$ python3 -q
>>> import numpy as np
>>> import numpy.linalg as la
>>> np.set_printoptions(precision=2, suppress=True, linewidth=120, floatmode="fixed")
>>> def rnd(a):
...     return np.round(a, 2) + 0
... 
>>> W0 = np.loadtxt("a.csv", delimiter=",")
>>> print(W0)
[[-0.20  0.00 -1.40 -0.60  0.90 -1.60  0.20  0.20]
 [-0.40 -0.20  1.10  0.20 -1.20 -0.30  0.20 -0.10]
 [ 2.90 -0.50 -0.90  0.20  0.00  0.30 -0.60  0.40]
 [ 0.50 -0.20  0.90 -1.50 -0.60 -0.80  1.40 -1.70]
 [-0.10  1.60  0.20  0.20 -1.30  1.00 -0.10 -0.40]
 [-0.60  1.20  0.70  1.00 -1.10  1.10 -1.20 -0.30]
 [-0.30 -1.30  0.60 -1.20 -1.00 -0.40 -1.10 -1.50]
 [-0.10 -0.40  0.40 -1.50  0.30 -1.20 -0.50  0.40]
 [-0.90  2.20  0.90 -0.20 -0.40  0.80 -0.10 -1.70]
 [ 0.00  1.50 -1.10  1.00  1.00  0.80  0.80 -1.10]
 [-0.50  0.70  0.90  0.60  0.30 -0.50  0.30  0.00]
 [-1.50  1.30  0.00  1.00  0.40 -0.40  0.60 -2.10]
 [ 1.30 -1.30  0.10  0.10 -0.30  0.10 -1.30 -0.60]
 [-1.00  2.20 -0.80  0.10 -0.20 -0.30 -0.40  1.60]
 [ 0.90  1.70 -0.40  0.20 -1.50 -0.70  0.00  0.00]
 [ 0.00  1.50  0.60  0.50  0.90 -2.20 -0.30  1.00]
 [ 0.30  0.40 -1.00  1.40  1.90 -1.90  1.30 -0.30]
 [-0.60  0.20 -0.50 -1.80 -0.50 -1.50 -1.60 -1.20]
 [-0.90 -1.30  0.00  0.30 -0.80  0.10  0.30 -1.30]
 [-1.50  1.60 -1.60 -0.90 -1.30  0.80 -0.90  1.20]
 [-0.30 -0.10  0.30 -0.70  0.40 -0.80  0.60  1.20]
 [-0.40  0.30 -0.20 -2.10  0.10 -0.30  0.90 -0.40]
 [-0.80  0.00 -2.20  0.00  0.00 -1.50  0.50  0.90]
 [ 0.30 -0.20 -0.50  0.20 -0.60 -1.80  0.70  0.80]
 [ 2.70  0.60 -1.30 -0.30  1.10 -0.50 -1.20 -0.90]
 [-0.90 -1.80 -3.40  0.80 -0.10  1.30 -0.70  0.40]
 [ 0.70 -1.00 -1.20 -1.60  0.80 -0.20 -0.40  2.30]
 [-2.10 -1.60 -0.50 -0.20 -0.30  0.10 -0.30  2.30]
 [-0.50 -0.60 -1.10 -1.20 -0.90  0.30 -0.10  1.10]
 [ 0.00 -0.40  1.80 -0.30  1.00 -1.30  0.60 -0.30]
 [-1.30  0.50 -1.60  0.90 -0.30 -0.20  1.50  0.20]
 [-0.10 -0.80 -0.40 -0.50  0.90 -0.10 -0.90 -0.30]
 [ 0.50  0.10 -0.60 -1.00  0.00  0.80  0.20 -0.20]
 [ 4.00 -3.00 -0.50 13.00 -3.00 -3.50  4.50 -4.50]
 [-0.60 -0.10 -0.90  0.40  1.20 -0.40  1.10 -0.80]
 [ 0.90  0.20  0.30  0.30  0.70  0.60  1.20  0.70]
 [ 0.00 -0.70 -1.30 -1.10  1.00  0.60 -0.40  0.20]
 [-0.90 -0.30  0.50  0.50  1.00 -0.10 -0.50 -0.10]
 [-1.50  0.50 -0.60 -0.20  0.80 -2.20 -0.60  0.60]
 [-1.80 -1.40  0.30  1.50 -0.50 -0.80  0.90 -0.20]]
>>> B = np.c_[W0[:, :2] @ np.array([[-1, 0], [0, -2]]), np.array([4, 1, 1, 4, 5, 0, 5, 5, 9, 6, 3, 9, 9, 1, 4, 4, 8, 7, 6, 8, 7, 4, 2, 1, 5, 2, 7, 9, 1, 7, 5, 1, 8, 9, 0, 5, 0, 0, 2, 2])]
>>> print(B)
[[ 0.20  0.00  4.00]
 [ 0.40  0.40  1.00]
 [-2.90  1.00  1.00]
 [-0.50  0.40  4.00]
 [ 0.10 -3.20  5.00]
 [ 0.60 -2.40  0.00]
 [ 0.30  2.60  5.00]
 [ 0.10  0.80  5.00]
 [ 0.90 -4.40  9.00]
 [ 0.00 -3.00  6.00]
 [ 0.50 -1.40  3.00]
 [ 1.50 -2.60  9.00]
 [-1.30  2.60  9.00]
 [ 1.00 -4.40  1.00]
 [-0.90 -3.40  4.00]
 [ 0.00 -3.00  4.00]
 [-0.30 -0.80  8.00]
 [ 0.60 -0.40  7.00]
 [ 0.90  2.60  6.00]
 [ 1.50 -3.20  8.00]
 [ 0.30  0.20  7.00]
 [ 0.40 -0.60  4.00]
 [ 0.80  0.00  2.00]
 [-0.30  0.40  1.00]
 [-2.70 -1.20  5.00]
 [ 0.90  3.60  2.00]
 [-0.70  2.00  7.00]
 [ 2.10  3.20  9.00]
 [ 0.50  1.20  1.00]
 [ 0.00  0.80  7.00]
 [ 1.30 -1.00  5.00]
 [ 0.10  1.60  1.00]
 [-0.50 -0.20  8.00]
 [-4.00  6.00  9.00]
 [ 0.60  0.20  0.00]
 [-0.90 -0.40  5.00]
 [ 0.00  1.40  0.00]
 [ 0.90  0.60  0.00]
 [ 1.50 -1.00  2.00]
 [ 1.80  2.80  2.00]]
>>> print(la.matrix_rank(B))
3
>>> print(la.matrix_rank(np.c_[W0, B]))
9
